$ ipython --no-banner

In [1]: import numpy as np

In [2]: import numpy.linalg as la

In [3]: np.set_printoptions(precision=2, suppress=True, linewidth=100)

In [4]: F = np.load("sample0.npy")

In [5]: print(F)
[[ 1 -1 -1  1 -1  1  1 -1]
 [ 1 -1 -1  1  1 -1 -1  1]
 [ 1  1 -1 -1  1  1 -1 -1]]

In [6]: u = np.array([-5, 9, 9])

In [7]: print(np.convolve(F[1], u))
[ -5  14   5 -23  -5  23   5 -23   0   9]

In [8]: print(np.array([np.convolve(row, u, "same") for row in F]))
[[ 14   5 -23   5  -5  -5  23   0]
 [ 14   5 -23  -5  23   5 -23   0]
 [  4  23   5 -23  -5  23   5 -18]]

In [9]: feats = np.loadtxt("case17.csv", delimiter=",")

In [10]: print(feats)
[[-3. -2. -1.  0.]
 [ 1.  2.  3.  4.]
 [ 5.  6.  7.  8.]]

In [11]: U, sigma, Vt = la.svd(feats)

In [12]: evecs = Vt[:(sigma > 1e-8).sum()]

In [13]: rng = np.random.default_rng(35549)

In [14]: vec = feats[0] + 2 * feats[1] + rng.integers(2) * np.eye(4)[3]

In [15]: print(vec)
[-1.  2.  5.  8.]

In [16]: print(evecs.T @ evecs)
[[ 0.7  0.4  0.1 -0.2]
 [ 0.4  0.3  0.2  0.1]
 [ 0.1  0.2  0.3  0.4]
 [-0.2  0.1  0.4  0.7]]

In [17]: blk = np.stack([F, -1 * F, F[::-1]])

In [18]: print(blk.sum(axis=0))
[[ 1  1 -1 -1  1  1 -1 -1]
 [ 1 -1 -1  1  1 -1 -1  1]
 [ 1 -1 -1  1 -1  1  1 -1]]

In [19]: print(la.matrix_rank(blk))
[3 3 3]

In [20]: W0 = np.load("run15.npy")

In [21]: print(W0)
[[ 0.   -0.89 -0.46]
 [ 0.83  0.25 -0.49]
 [ 0.55 -0.38  0.74]]

In [22]: vec = np.array([-4, -2, 4])

In [23]: print(np.sign((W0 @ vec).round(6)))
[-1. -1.  1.]

In [24]: print(W0 @ np.ones(3))
[-1.35  0.59  0.91]

In [25]: print(W0 * vec)
[[-0.    1.78 -1.83]
 [-3.33 -0.51 -1.97]
 [-2.22  0.76  2.96]]

In [26]: print(np.einsum("ij,j->i", W0, vec))
[-0.05 -5.81  1.5 ]

In [27]: print(W0 @ np.eye(3)[0])
[0.   0.83 0.55]

In [28]: print(W0 @ vec)
[-0.05 -5.81  1.5 ]

In [29]: print((W0 @ vec).argmax())
2

In [30]: print(W0 @ (2 * vec))
[ -0.11 -11.62   3.  ]
